In [1]: import numpy as np

In [2]: from numpy import linalg as LA

In [3]: np.set_printoptions(precision=1, suppress=True, linewidth=100)

In [4]: rng = np.random.default_rng(72904)

In [5]: t = np.sort(rng.uniform(-2, 2, 13))

In [6]: A = np.c_[t, t ** 2, t ** 3] @ np.array([[1, 1, -2, 2, -2], [-2, 2, 2, 1, 2], [0, 2, -2, 0, 1]])

In [7]: A
Out[7]: 
array([[-8.1, -6.8, 21.3, -0.4,  4.3],
       [-7.8, -6.3, 20.2, -0.4,  4.3],
       [-6.6, -4.6, 16.2, -0.7,  4.2],
       [-6.1, -3.9, 14.7, -0.7,  4.1],
       [-4.2, -1.9,  9.1, -1. ,  3.6],
       [-4.2, -1.9,  9. , -1. ,  3.6],
       [-2.6, -0.8,  5. , -1. ,  2.7],
       [ 0.1,  0.6, -0.5,  0.8, -0.4],
       [-0.6,  3.4, -1.5,  2.4,  0.3],
       [-2.3, 10. , -4. ,  4.5,  3.4],
       [-3.1, 13. , -5.4,  5.3,  5. ],
       [-3.1, 13.3, -5.5,  5.4,  5.2],
       [-3.2, 13.6, -5.7,  5.5,  5.3]])

In [8]: # rows and columns are dependent

In [9]: dist = LA.norm(A[:, None] - A[None], axis=-1)

In [10]: LA.matrix_rank(dist ** 2)
Out[10]: np.int64(5)

In [11]: (dist + 1e9 * np.eye(13)).round(6).argmin(axis=1)
Out[11]: array([ 1,  0,  3,  2,  5,  4,  5,  8,  7, 10, 11, 10, 11])

In [12]: dist[:5, :5]
Out[12]: 
array([[ 0. ,  1.2,  5.7,  7.5, 13.7],
       [ 1.2,  0. ,  4.5,  6.3, 12.5],
       [ 5.7,  4.5,  0. ,  1.8,  8. ],
       [ 7.5,  6.3,  1.8,  0. ,  6.3],
       [13.7, 12.5,  8. ,  6.3,  0. ]])

In [13]: dist[2]
Out[13]: array([ 5.7,  4.5,  0. ,  1.8,  8. ,  8.1, 12.6, 19.4, 20.9, 25.8, 28.7, 29. , 29.3])

In [14]: dist[2].round(6).argsort(kind="stable")[:4]
Out[14]: array([2, 3, 1, 0])

In [15]: r0, r1 = A[3], A[0]

In [16]: round(float(r0 @ r0), 1)
Out[16]: 285.4

In [17]: p = (r0 @ r1) / (r0 @ r0) * r0

In [18]: round(float((r1 - p) @ r0), 1)
Out[18]: -0.0

In [19]: round(LA.norm(r0 + r1) ** 2 + LA.norm(r0 - r1) ** 2, 1)
Out[19]: np.float64(1735.6)

In [20]: r1 - p
Out[20]: array([ 0.6, -1.2,  0.4,  0.7, -1.6])

In [21]: K = np.array([[0, 0, -2, -1, 0],
    ...:     [0, 2, 1, 0, 2],
    ...:     [0, -1, 0, 1, 1],
    ...:     [-2, 1, -1, 2, 1],
    ...:     [-2, 0, -1, -2, -2]])

In [22]: K
Out[22]: 
array([[ 0,  0, -2, -1,  0],
       [ 0,  2,  1,  0,  2],
       [ 0, -1,  0,  1,  1],
       [-2,  1, -1,  2,  1],
       [-2,  0, -1, -2, -2]])

In [23]: x0 = np.array([0, 0, 2, 0, 1])

In [24]: target = K @ x0

In [25]: coef, lr = np.zeros(5), 1 / LA.norm(K, 2) ** 2

In [26]: for i in range(20):
    ...:     coef -= lr * K.T @ (K @ coef - target)
    ...:     if i % 5 == 0: print(i, round(LA.norm(K @ coef - target), 1))
    ...: 
0 2.4
5 0.9
10 0.6
15 0.5

In [27]: coef
Out[27]: array([0.2, 0.3, 1.9, 0.2, 0.7])

In [28]: np.round(LA.cond(K), 1)
Out[28]: np.float64(5.4)

In [29]: t = np.radians(60)

In [30]: R = np.eye(5)

In [31]: R[2, 2] = R[1, 1] = np.cos(t)

In [32]: R[2, 1], R[1, 2] = -np.sin(t), np.sin(t)

In [33]: R
Out[33]: 
array([[ 1. ,  0. ,  0. ,  0. ,  0. ],
       [ 0. ,  0.5,  0.9,  0. ,  0. ],
       [ 0. , -0.9,  0.5,  0. ,  0. ],
       [ 0. ,  0. ,  0. ,  1. ,  0. ],
       [ 0. ,  0. ,  0. ,  0. ,  1. ]])

In [34]: Y = K @ R.T

In [35]: round(float(LA.det(R)), 1), np.trace(R)
Out[35]: (1.0, np.float64(4.0))

In [36]: Y
Out[36]: 
array([[ 0. , -1.7, -1. , -1. ,  0. ],
       [ 0. ,  1.9, -1.2,  0. ,  2. ],
       [ 0. , -0.5,  0.9,  1. ,  1. ],
       [-2. , -0.4, -1.4,  2. ,  1. ],
       [-2. , -0.9, -0.5, -2. , -2. ]])

In [37]: r0, r1 = K[3], K[0]

In [38]: r0 @ r1
Out[38]: np.int64(0)

In [39]: r0 @ r0
Out[39]: np.int64(11)

In [40]: p = (r0 @ r1) / (r0 @ r0) * r0

In [41]: p
Out[41]: array([-0.,  0., -0.,  0.,  0.])

In [42]: LA.matrix_rank(np.outer(r0, r1))
Out[42]: np.int64(1)

In [43]: Y = np.array([[5, 4, 4], [1, 0, 3], [0, 3, 4], [2, 0, 3], [2, 4, 2]])

In [44]: LA.matrix_rank(np.vstack([K, Y.T]))
Out[44]: np.int64(5)

In [45]: K @ Y
Out[45]: 
array([[ -2,  -6, -11],
       [  6,  11,  14],
       [  3,   4,   2],
       [ -3,  -7,  -1],
       [-18, -19, -22]])

In [46]: np.einsum("ij->j", K)
Out[46]: array([-4,  2, -3,  0,  2])

In [47]: np.einsum("ij,ij->i", K, K)
Out[47]: array([ 5,  9,  3, 11, 13])

In [48]: O, V = LA.qr(K[:, :1])[0], LA.qr(K[:, 1:])[0]

In [49]: sig = LA.svd(O.T @ V, compute_uv=False)

In [50]: sig
Out[50]: array([0.8])

In [51]: np.degrees(np.arccos(sig.clip(0, 1)))
Out[51]: array([35.4])

In [52]: (sig > 0.9).sum()
Out[52]: np.int64(0)

In [53]: m1 = np.load("sample0.npy")

In [54]: m1
Out[54]: 
array([[  5,   2, -10,  -4],
       [  4,   5,  -8, -10],
       [  0,   0,   0,   0],
       [  0,   0,   0,   0]])

In [55]: np.allclose(m1[:-1].T @ LA.lstsq(m1[:-1].T, m1[-1])[0], m1[-1])
Out[55]: True

In [56]: Y = np.array([[1, -3, 3], [-3, -3, -2]])

In [57]: Z = np.kron(Y, m1)

In [58]: LA.matrix_rank(Z)
Out[58]: np.int64(4)

In [59]: Z.shape
Out[59]: (8, 12)

In [60]: np.round(LA.norm(Z, 2), 1), round(LA.norm(Y, 2) * LA.norm(m1, 2), 1)
Out[60]: (np.float64(84.9), np.float64(84.9))

In [61]: Uu, sig, Vh = LA.svd(m1)

In [62]: V = Vh[:(sig > 1e-8).sum()]

In [63]: x0 = m1[2] + -2 * m1[0] + rng.integers(2) * np.eye(4)[0]

In [64]: x0
Out[64]: array([-9., -4., 20.,  8.])

In [65]: np.diag(V.T @ V)
Out[65]: array([0.2, 0.2, 0.8, 0.8])

In [66]: LA.matrix_rank(np.vstack([m1, x0]))
Out[66]: np.int64(3)

In [67]: np.allclose(V.T @ V @ x0, x0)
Out[67]: False

In [68]: np.round(V.T @ V, 1) + 0
Out[68]: 
array([[ 0.2,  0. , -0.4,  0. ],
       [ 0. ,  0.2,  0. , -0.4],
       [-0.4,  0. ,  0.8,  0. ],
       [ 0. , -0.4,  0. ,  0.8]])

In [69]: round(float(LA.norm(x0 - V.T @ V @ x0)), 1)
Out[69]: 0.9

In [70]: data = 5 * np.eye(3) + np.eye(3, k=1)

In [71]: data
Out[71]: 
array([[5., 1., 0.],
       [0., 5., 1.],
       [0., 0., 5.]])

In [72]: # triangular, det is the product of the diagonal

In [73]: w, V = LA.eig(data)

In [74]: np.sort(LA.eigvals(data.T))
Out[74]: array([5., 5., 5.])

In [75]: np.sort(LA.eigvals(LA.inv(data)))
Out[75]: array([0.2, 0.2, 0.2])

In [76]: np.prod(w)
Out[76]: np.float64(125.0)

In [77]: w
Out[77]: array([5., 5., 5.])

In [78]: data @ V[:, 0] - w[0] * V[:, 0]
Out[78]: array([0., 0., 0.])

In [79]: np.sort(LA.eigvals(data @ data))
Out[79]: array([25., 25., 25.])

In [80]: r0, r1 = data[2], data[1]

In [81]: r0 @ r0
Out[81]: np.float64(25.0)

In [82]: p = (r0 @ r1) / (r0 @ r0) * r0

In [83]: round(float(LA.norm(r0 + r1) ** 2 + LA.norm(r0 - r1) ** 2), 1)
Out[83]: 102.0

In [84]: p
Out[84]: array([0., 0., 1.])

In [85]: z = rng.permutation(3)

In [86]: z
Out[86]: array([0, 2, 1])

In [87]: Y = data[z][:, z]

In [88]: np.sort(np.abs(LA.eigvals(Y)))
Out[88]: array([5., 5., 5.])

In [89]: round(float(LA.det(Y)), 1), round(float(LA.det(data[z])), 1)
Out[89]: (125.0, -125.0)

In [90]: np.sort(LA.eigvals(data))
Out[90]: array([5., 5., 5.])

In [91]: data @ data
Out[91]: 
array([[25., 10.,  1.],
       [ 0., 25., 10.],
       [ 0.,  0., 25.]])

In [92]: X = np.load("dump.npy")

In [93]: X
Out[93]: 
array([[ -0.2,   2.4,  -2.6,   3.1,  -2.7,   2.6],
       [ -0.5,   3. ,  -3. ,   3.7,  -3.5,   2.4],
       [ -0.3,   0.5,   0.3,   1. ,  -0.2,   0.6],
       [  0.3,  -2.1,   1.1,  -1.9,   2.6,  -1.3],
       [ -0.4,   0.7,  -1.2,   1.7,  -1.5,   1.1],
       [  0. ,  -1.1,   1.5,  -1.5,   1.1,  -1.7],
       [  0. ,   1.2,  -0.3,   1. ,  -1.5,   1. ],
       [  0.9,  -3.3,   2.7,  -4.2,   3.8,  -2.9],
       [ -1. ,   4.5,  -4.5,   6.3,  -5.7,   5. ],
       [ -0.2,   0.5,  -1.1,   0.8,  -1. ,   0.5],
       [  0.2,  -2.1,   1.6,  -2.1,   2.1,  -1.3],
       [ -0.2,  -0.6,   0.5,  -0.7,   0.2,  -1.2],
       [ -0.6,   2.8,  -1.9,   2.6,  -2.5,   2.1],
       [  0.2,  -1.7,   1. ,  -0.7,   1. ,  -1.2],
       [  0.5,  -0.3,  -0.6,   1. ,  -0.9,   0.3],
       [ -1.4,   3.8,  -3.9,   5.1,  -4.8,   4.8],
       [ -2.5,  10. ,  -9.5,  12.2, -12.6,   9.9],
       [  1. ,  -3.9,   3.8,  -4.7,   5.2,  -4.2],
       [  0.6,  -4.2,   3.6,  -4.7,   4.3,  -3.9],
       [ -0.1,   1.2,  -0.9,   1.5,  -1.5,   1.1],
       [  1.1,  -3.3,   3.6,  -4.4,   4.4,  -3.4]])

In [94]: x0 = np.array([-1, -2, 4, -4, 4, 4])

In [95]: target = X @ x0

In [96]: LA.lstsq(X, target)[0]
Out[96]: array([-1., -2.,  4., -4.,  4.,  4.])

In [97]: try:
    ...:     LA.solve(X, target)
    ...: except LA.LinAlgError as e:
    ...:     print(repr(e))
    ...: 
LinAlgError('Last 2 dimensions of the array must be square')

In [98]: target = target + 0.3 * rng.normal(size=21)

In [99]: target
Out[99]: 
array([ -27.6,  -36.6,   -2.1,   21.1,  -14.2,   11.4,  -10.4,   36.9,  -53.6,  -10.4,   22.1,
          2.2,  -24.7,    9. ,   -8.3,  -42.5, -114.3,   45.1,   42.3,  -13.4,   41.6])

In [100]: coef, *_ = LA.lstsq(X, target)

In [101]: [round(float(LA.norm(LA.solve(X.T @ X + lam * np.eye(6), X.T @ target))), 2) for lam in (0, 1, 10, 100)]
Out[101]: [8.04, 6.49, 4.78, 4.32]

In [102]: np.round(X.T @ (target - X @ coef), 1) + 0
Out[102]: array([0., 0., 0., 0., 0., 0.])

In [103]: z = rng.permutation(6)

In [104]: Y = X[:, z] * rng.choice([-1, 1], 6)

In [105]: Y
Out[105]: 
array([[ -0.2,  -3.1,   2.7,   2.6,  -2.4,  -2.6],
       [ -0.5,  -3.7,   3.5,   2.4,  -3. ,  -3. ],
       [ -0.3,  -1. ,   0.2,   0.6,  -0.5,   0.3],
       [  0.3,   1.9,  -2.6,  -1.3,   2.1,   1.1],
       [ -0.4,  -1.7,   1.5,   1.1,  -0.7,  -1.2],
       [  0. ,   1.5,  -1.1,  -1.7,   1.1,   1.5],
       [  0. ,  -1. ,   1.5,   1. ,  -1.2,  -0.3],
       [  0.9,   4.2,  -3.8,  -2.9,   3.3,   2.7],
       [ -1. ,  -6.3,   5.7,   5. ,  -4.5,  -4.5],
       [ -0.2,  -0.8,   1. ,   0.5,  -0.5,  -1.1],
       [  0.2,   2.1,  -2.1,  -1.3,   2.1,   1.6],
       [ -0.2,   0.7,  -0.2,  -1.2,   0.6,   0.5],
       [ -0.6,  -2.6,   2.5,   2.1,  -2.8,  -1.9],
       [  0.2,   0.7,  -1. ,  -1.2,   1.7,   1. ],
       [  0.5,  -1. ,   0.9,   0.3,   0.3,  -0.6],
       [ -1.4,  -5.1,   4.8,   4.8,  -3.8,  -3.9],
       [ -2.5, -12.2,  12.6,   9.9, -10. ,  -9.5],
       [  1. ,   4.7,  -5.2,  -4.2,   3.9,   3.8],
       [  0.6,   4.7,  -4.3,  -3.9,   4.2,   3.6],
       [ -0.1,  -1.5,   1.5,   1.1,  -1.2,  -0.9],
       [  1.1,   4.4,  -4.4,  -3.4,   3.3,   3.6]])

In [106]: Uu, _, Vh = LA.svd(X.T @ Y)

In [107]: np.round(Uu @ Vh, 1) + 0
Out[107]: 
array([[ 1.,  0.,  0.,  0.,  0.,  0.],
       [ 0.,  0.,  0.,  0., -1.,  0.],
       [ 0.,  0.,  0.,  0.,  0.,  1.],
       [ 0., -1.,  0.,  0.,  0.,  0.],
       [ 0.,  0., -1.,  0.,  0.,  0.],
       [ 0.,  0.,  0.,  1.,  0.,  0.]])

In [108]: np.round(LA.lstsq(X, Y)[0], 1) + 0
Out[108]: 
array([[ 1.,  0.,  0.,  0.,  0.,  0.],
       [ 0.,  0.,  0.,  0., -1.,  0.],
       [ 0.,  0.,  0.,  0.,  0.,  1.],
       [ 0., -1.,  0.,  0.,  0.,  0.],
       [ 0.,  0., -1.,  0.,  0.,  0.],
       [ 0.,  0.,  0.,  1.,  0.,  0.]])

In [109]: z
Out[109]: array([0, 3, 4, 5, 1, 2])

In [110]: W0 = 5 * np.eye(5) + np.eye(5, k=1)

In [111]: W0
Out[111]: 
array([[5., 1., 0., 0., 0.],
       [0., 5., 1., 0., 0.],
       [0., 0., 5., 1., 0.],
       [0., 0., 0., 5., 1.],
       [0., 0., 0., 0., 5.]])

In [112]: z = rng.permutation(5)

In [113]: z
Out[113]: array([1, 4, 0, 3, 2])

In [114]: Y = W0[z][:, z]

In [115]: np.trace(Y)
Out[115]: np.float64(25.0)

In [116]: np.allclose(Y, W0)
Out[116]: False

In [117]: np.diag(Y)
Out[117]: array([5., 5., 5., 5., 5.])

In [118]: np.sort(np.abs(LA.eigvals(Y)))
Out[118]: array([5., 5., 5., 5., 5.])

In [119]: arr = np.load("mat.npy")

In [120]: arr
Out[120]: 
array([[-4, -3,  5, -5],
       [ 4, -4, -4,  3],
       [ 2,  3, -4, -5],
       [ 1, -5,  3,  4],
       [ 5, -3, -4,  0],
       [-4, -3,  5, -5]])

In [121]: # row 5 repeats row 0

In [122]: Y = np.c_[arr[:, :2] @ np.array([[-2, 2], [-3, 3]]), np.array([-1, 8, 6, -7, 7, 3])]

In [123]: Y
Out[123]: 
array([[ 17, -17,  -1],
       [  4,  -4,   8],
       [-13,  13,   6],
       [ 13, -13,  -7],
       [ -1,   1,   7],
       [ 17, -17,   3]])

In [124]: LA.matrix_rank(Y)
Out[124]: np.int64(2)

In [125]: LA.matrix_rank(np.c_[arr, Y])
Out[125]: np.int64(5)
